In [1]: import numpy as np

In [2]: np.set_printoptions(precision=2, suppress=True, linewidth=140)

In [3]: def rd(a):
   ...:     return np.round(a, 2) + 0
   ...: 

In [4]: mat = np.load("a.npy")

In [5]: print(mat)
[[ 6 -9 -8  6  1]
 [ 0  2 -9 -4 -1]
 [ 0  0 -4 -9  5]
 [ 0  0  0  8 -9]
 [ 0  0  0  0  9]]

In [6]: # triangular, det is the product of the diagonal

In [7]: print(mat.shape)
(5, 5)

In [8]: print(mat - mat[0])
[[  0   0   0   0   0]
 [ -6  11  -1 -10  -2]
 [ -6   9   4 -15   4]
 [ -6   9   8   2 -10]
 [ -6   9   8  -6   8]]

In [9]: print(rd(np.linalg.svd(mat, compute_uv=False)))
[17.66 14.95 10.68  4.29  0.29]

In [10]: print(rd(np.linalg.norm(mat)))
25.85

In [11]: print(mat.sum(axis=1))
[ -4 -12  -8  -1   9]

In [12]: basis = 10 * np.array([[0.8, -0.4, 0.5, -0.6],
    ...:     [-0.3, 0.5, -0.9, 0.7],
    ...:     [1.1, 0.1, -0.3, -1.4]])

In [13]: rng = np.random.default_rng(910)

In [14]: labels = rng.integers(0, 3, 27)

In [15]: X = basis[labels] + rng.normal(size=(27, 4))

In [16]: print(rd(X))
[[ 12.72   0.46  -2.39 -16.91]
 [  9.15  -4.06   5.63  -3.92]
 [ -2.04   5.49  -9.04   6.07]
 [  8.88   1.92  -3.68 -13.2 ]
 [ -3.19   3.78  -9.13   9.11]
 [  7.34  -5.66   5.65  -6.05]
 [ -4.78   5.68 -10.18   5.07]
 [  9.06  -5.03   5.25  -6.43]
 [ 12.79   0.28  -3.9  -14.82]
 [ -2.67   4.79 -10.51   8.06]
 [  7.84  -3.44   5.01  -7.6 ]
 [  9.44  -0.63  -3.3  -14.97]
 [ -1.3    5.62  -8.54   7.88]
 [  6.98  -4.83   6.    -3.62]
 [ -3.3    4.45 -11.14   4.17]
 [ 10.26   1.32  -3.75 -14.1 ]
 [  9.76   0.88  -0.62 -14.63]
 [  9.34   0.59  -2.4  -14.09]
 [ -3.65   3.85 -11.27   6.91]
 [ -2.65   6.96  -7.36   6.44]
 [ -4.36   5.54  -9.64   7.22]
 [  8.2   -3.97   6.08  -4.41]
 [ 12.22   1.69  -3.48 -13.6 ]
 [ -1.39   4.99  -6.78   7.53]
 [  8.82  -3.7    6.13  -5.7 ]
 [ -3.04   7.03  -9.17   7.05]
 [  7.4   -4.     5.03  -7.6 ]]

In [17]: Xc = X - X.mean(axis=0)

In [18]: evecs = np.linalg.svd(Xc)[2][:2]

In [19]: B = Xc - Xc @ evecs.T @ evecs

In [20]: print(np.linalg.norm(B, axis=1).round(6).argmax())
19

In [21]: q, evecs = np.linalg.qr(X[:, :1])[0], np.linalg.qr(X[:, 1:])[0]

In [22]: s = np.linalg.svd(q.T @ evecs, compute_uv=False)

In [23]: print(rd(np.linalg.norm(q @ q.T - evecs @ evecs.T, 2)))
1.0

In [24]: labels = X[:, 3] > np.median(X[:, 3])

In [25]: f = X[labels].mean(axis=0) - X[~labels].mean(axis=0)

In [26]: print(rd(f))
[-10.83   5.17  -7.7   16.24]

In [27]: print(np.argsort(-np.abs(f).round(6), kind="stable"))
[3 0 2 1]

In [28]: print(rd((((X - X.mean(axis=0)) @ f > 0) == labels).mean()))
0.93

In [29]: B = np.array([[3, 1], [1, 0], [0, 2]])

In [30]: basis = np.array([[2, 2, 2, 1, 1], [0, 1, 2, 1, 0]])

In [31]: m1 = B @ basis

In [32]: print(m1)
[[6 7 8 4 3]
 [2 2 2 1 1]
 [0 2 4 2 0]]

In [33]: # rows and columns are dependent

In [34]: print(np.argsort(-np.linalg.norm(m1, axis=0).round(6), kind="stable")[:3])
[2 1 0]

In [35]: print(np.linalg.matrix_rank(m1, rtol=0.1))
2

In [36]: print([round(float(x), 2) for x in np.linalg.svd(m1, compute_uv=False)[:3]])
[14.32, 2.65, 0.0]

In [37]: print(np.linalg.cond(m1) > 100)
True

In [38]: Uu, s, Vh = np.linalg.svd(m1)

In [39]: evecs = Vh[:(s > 1e-8).sum()]

In [40]: x = m1[2] + 5 * m1[1] + rng.integers(2) * np.eye(5)[3]

In [41]: print(x)
[10. 12. 14.  7.  5.]

In [42]: print(rd(evecs.T @ evecs))
[[ 0.69  0.29 -0.11 -0.06  0.34]
 [ 0.29  0.29  0.29  0.14  0.14]
 [-0.11  0.29  0.69  0.34 -0.06]
 [-0.06  0.14  0.34  0.17 -0.03]
 [ 0.34  0.14 -0.06 -0.03  0.17]]

In [43]: print(rd(np.diag(evecs.T @ evecs)))
[0.69 0.29 0.69 0.17 0.17]

In [44]: print(rd(np.sort(np.linalg.eigvals(mat))))
[-4.  2.  6.  8.  9.]

In [45]: print([int(np.linalg.matrix_rank(np.linalg.matrix_power(mat, p))) for p in range(1, 6)])
[5, 5, 5, 5, 5]

In [46]: print(mat @ mat)
[[  36  -72   65  192  -70]
 [   0    4   18   41  -20]
 [   0    0   16  -36  106]
 [   0    0    0   64 -153]
 [   0    0    0    0   81]]

In [47]: A = np.load("run2.npy")

In [48]: print(A)
[[0 0 0 0 1]
 [0 0 0 0 1]
 [0 0 0 1 0]
 [0 0 1 0 0]
 [1 1 0 0 0]]

In [49]: # equal to its transpose

In [50]: print(np.trace(A @ A @ A) // 6)
0

In [51]: L = np.diag(A.sum(axis=1)) - A

In [52]: print((np.linalg.eigvalsh(L) < 1e-8).sum())
2

In [53]: print(np.einsum("ij,ji->", A, A))
6

In [54]: print(rd(np.poly(A)))
[ 1.  0. -3.  0.  2.  0.]

In [55]: print(rd(np.linalg.eigvals(A).sum().real))
0.0

In [56]: Uu, s, Vh = np.linalg.svd(A)

In [57]: evecs = Vh[:(s > 1e-8).sum()]

In [58]: x = A[1] + 3 * A[2] + rng.integers(2) * np.eye(5)[0]

In [59]: print(x)
[1. 0. 0. 3. 1.]

In [60]: print(rd(np.linalg.norm(x - evecs.T @ evecs @ x)))
0.71

In [61]: print(rd(np.diag(evecs.T @ evecs)))
[0.5 0.5 1.  1.  1. ]

In [62]: print(rd(evecs.T @ evecs))
[[0.5 0.5 0.  0.  0. ]
 [0.5 0.5 0.  0.  0. ]
 [0.  0.  1.  0.  0. ]
 [0.  0.  0.  1.  0. ]
 [0.  0.  0.  0.  1. ]]

In [63]: print(np.linalg.lstsq(A[:-1].T, A[-1])[2])
3

In [64]: print(np.unique(A.round(6), axis=0).shape)
(4, 5)

In [65]: print(rd(np.trace(np.linalg.pinv(A) @ A)))
4.0

In [66]: print(np.abs(np.diag(np.linalg.qr(A)[1])) > 1e-9)
[ True False  True  True  True]

In [67]: print(np.allclose(A[:-1].T @ np.linalg.lstsq(A[:-1].T, A[-1])[0], A[-1]))
False

In [68]: print(rd(A @ np.linalg.pinv(A) @ A))
[[0. 0. 0. 0. 1.]
 [0. 0. 0. 0. 1.]
 [0. 0. 0. 1. 0.]
 [0. 0. 1. 0. 0.]
 [1. 1. 0. 0. 0.]]

In [69]: hat = np.triu(np.array([[0, 0, 2, 1, 0],
    ...:     [1, 1, 0, 2, 1],
    ...:     [1, 2, 0, 1, 0],
    ...:     [0, 0, 1, 1, 0],
    ...:     [1, 0, 2, 1, 1]]), 1) + np.eye(5)

In [70]: B = hat @ A @ np.linalg.inv(hat)

In [71]: print(np.trace(B), np.trace(A))
0.0 0

In [72]: data = np.load("m.npy")

In [73]: print(data)
[[ 0  0  0]
 [ 0  0  1]
 [-2  0 -1]
 [ 0  0  0]
 [ 0  2  0]]

In [74]: Uu, s, Vh = np.linalg.svd(A, full_matrices=False)

In [75]: print(Uu.shape, s.shape, Vh.shape)
(5, 5) (5,) (5, 5)

In [76]: print(rd(np.cumsum(s ** 2) / np.sum(s ** 2)))
[0.33 0.67 0.83 1.   1.  ]

In [77]: print(rd(Uu.T @ A @ Vh.T))
[[1.41 0.   0.   0.   0.  ]
 [0.   1.41 0.   0.   0.  ]
 [0.   0.   1.   0.   0.  ]
 [0.   0.   0.   1.   0.  ]
 [0.   0.   0.   0.   0.  ]]

In [78]: print(rd(s / s[0]))
[1.   1.   0.71 0.71 0.  ]

In [79]: B = np.c_[data[:, :1] @ np.array([[1]]), np.array([2, 3, 3, 3, 2])]

In [80]: print(B)
[[ 0  2]
 [ 0  3]
 [-2  3]
 [ 0  3]
 [ 0  2]]

In [81]: print(rd(np.linalg.norm(np.linalg.qr(data)[0].T @ B, axis=0) ** 2 / ((B ** 2).sum(axis=0) + 1e-12)))
[1.   0.63]

In [82]: print(rd(np.linalg.norm(B - data @ np.linalg.lstsq(data, B)[0], axis=0)))
[0.   3.61]

In [83]: x = np.array([2, 2, 1])

In [84]: h = np.maximum(data @ x, 0)

In [85]: print(np.maximum(data @ x, 0) - np.maximum(-data @ x, 0))
[ 0  1 -5  0  4]

In [86]: print(h)
[0 1 0 0 4]

In [87]: f = np.array([0, 0])

In [88]: print(np.array([np.convolve(row, f, "same") for row in data]))
[[0 0 0]
 [0 0 0]
 [0 0 0]
 [0 0 0]
 [0 0 0]]

In [89]: print(np.cross(data[3, :3], data[1, :3]))
[0 0 0]

In [90]: print(np.polyval(f, data[3]))
[0 0 0]

In [91]: print(np.correlate(data[3], data[1], "full"))
[0 0 0 0 0]

In [92]: B = data + rng.integers(-2, 3, (5, 2)) @ rng.integers(-2, 3, (2, 3))

In [93]: print(B)
[[ 2  0  0]
 [-4 -6 -5]
 [-7 -6 -7]
 [ 1  2  2]
 [-4 -4 -6]]

In [94]: print(np.linalg.matrix_rank(B - data, tol=1e-8))
2

In [95]: print(B - data)
[[ 2  0  0]
 [-4 -6 -6]
 [-5 -6 -6]
 [ 1  2  2]
 [-4 -6 -6]]

In [96]: arr = np.load("dump.npy")

In [97]: print(arr)
[[ 0.    0.08  0.32 -0.44  1.  ]
 [ 0.    0.    0.    0.    0.  ]
 [ 0.   -0.02 -0.08  0.11 -0.25]]

In [98]: # row 0 dominates

In [99]: print(rd(np.trace(np.linalg.pinv(arr) @ arr)))
1.0

In [100]: print(np.allclose(arr[:-1].T @ np.linalg.lstsq(arr[:-1].T, arr[-1])[0], arr[-1]))
True

In [101]: print(np.abs(np.diag(np.linalg.qr(arr)[1])) > 1e-9)
[False  True False]

In [102]: def softmax(z):
     ...:     e = np.exp(z - z.max(axis=-1, keepdims=True))
     ...:     return e / e.sum(axis=-1, keepdims=True)
     ...: 

In [103]: print(rd(softmax(10 * arr[2])))
[0.19 0.15 0.08 0.56 0.02]

In [104]: att = arr @ arr.T / np.sqrt(5)

In [105]: print(rd(softmax(att + np.triu(np.full(att.shape, -np.inf), 1))))
[[1.   0.   0.  ]
 [0.5  0.5  0.  ]
 [0.3  0.34 0.36]]

In [106]: J = np.load("out1.npy")

In [107]: print(rd(J))
[[-0.35 -0.63 -0.12 -0.38 -0.56]
 [-0.18 -0.16 -0.19  0.91 -0.29]
 [-0.18  0.75 -0.17 -0.13 -0.61]
 [-0.44  0.06 -0.78 -0.1   0.44]
 [-0.79  0.12  0.56  0.05  0.21]]

In [108]: # keeps lengths

In [109]: labels = rng.permutation(5)

In [110]: print(labels)
[4 0 3 2 1]

In [111]: B = J[labels][:, labels]

In [112]: print(rd(np.trace(B)))
-0.57

In [113]: print(rd(B))
[[ 0.21 -0.79  0.05  0.56  0.12]
 [-0.56 -0.35 -0.38 -0.12 -0.63]
 [ 0.44 -0.44 -0.1  -0.78  0.06]
 [-0.61 -0.18 -0.13 -0.17  0.75]
 [-0.29 -0.18  0.91 -0.19 -0.16]]

In [114]: print(rd(np.linalg.det(B)), rd(np.linalg.det(J[labels])))
1.0 -1.0

In [115]: print(np.allclose(B, J))
False

In [116]: x = np.array([-1, -1, 1])

In [117]: target = data @ x

In [118]: coef, lr = np.zeros(3), 1 / np.linalg.norm(data, 2) ** 2

In [119]: for i in range(15):
     ...:     coef -= lr * data.T @ (data @ coef - target)
     ...:     if i % 5 == 0: print(i, round(np.linalg.norm(data @ coef - target), 2))
     ...: 
0 1.13
5 0.47
10 0.21

In [120]: print(rd(np.linalg.cond(data)))
2.62

In [121]: print(rd(coef))
[-0.93 -1.    0.89]

In [122]: x = np.array([5, 6, 0, 9, 6])

In [123]: target = J @ x

In [124]: print(rd(target))
[-12.35   4.65  -1.21  -0.11  -1.55]

In [125]: print(rd(np.linalg.solve(J, 5 * target)))
[25. 30.  0. 45. 30.]

In [126]: print(rd(np.linalg.solve(J, J[:, 4])))
[0. 0. 0. 0. 1.]

In [127]: print(rd(np.linalg.solve(J.T, J[3])))
[0. 0. 0. 1. 0.]

In [128]: print(rd(np.linalg.solve(J, target + J[:, 0])))
[6. 6. 0. 9. 6.]

In [129]: x = np.array([-2, -2, 0, -2, 3])

In [130]: print(rd(J.T @ (J @ x)))
[-2. -2.  0. -2.  3.]

In [131]: print(rd(np.linalg.inv(J)))
[[-0.35 -0.18 -0.18 -0.44 -0.79]
 [-0.63 -0.16  0.75  0.06  0.12]
 [-0.12 -0.19 -0.17 -0.78  0.56]
 [-0.38  0.91 -0.13 -0.1   0.05]
 [-0.56 -0.29 -0.61  0.44  0.21]]

In [132]: print(rd(np.linalg.det(J)))
1.0

In [133]: print([p for p in range(1, 25) if np.allclose(np.linalg.matrix_power(J, p), np.eye(5))])
[]

In [134]: E = np.load("case19.npy")

In [135]: print(E)
[[ -0.14  -5.38  -6.53]
 [ -1.57   2.57  -6.08]
 [ -1.3   -0.3   -1.44]
 [ -3.48  -0.81  -3.1 ]
 [  1.38   8.04  -5.45]
 [  3.09   1.28   0.28]
 [ -1.99  -4.81  -4.65]
 [  1.5   -0.4    0.69]
 [ -3.46   1.07  -4.69]
 [  0.41  -0.86   2.85]
 [  1.32  -7.79  -1.88]
 [ -4.76   6.42   0.36]
 [ -4.35 -11.39   2.15]
 [  5.29   5.52  -3.41]
 [  1.88  -3.29  -9.  ]
 [  2.51   3.64  -3.66]
 [  1.24  -4.88  -3.28]
 [ -2.03   9.36  -1.  ]]

In [136]: q, evecs = np.linalg.qr(E[:, :2])[0], np.linalg.qr(E[:, 2:])[0]

In [137]: s = np.linalg.svd(q.T @ evecs, compute_uv=False)

In [138]: print(rd(np.linalg.norm(q @ q.T - evecs @ evecs.T, 2)))
1.0
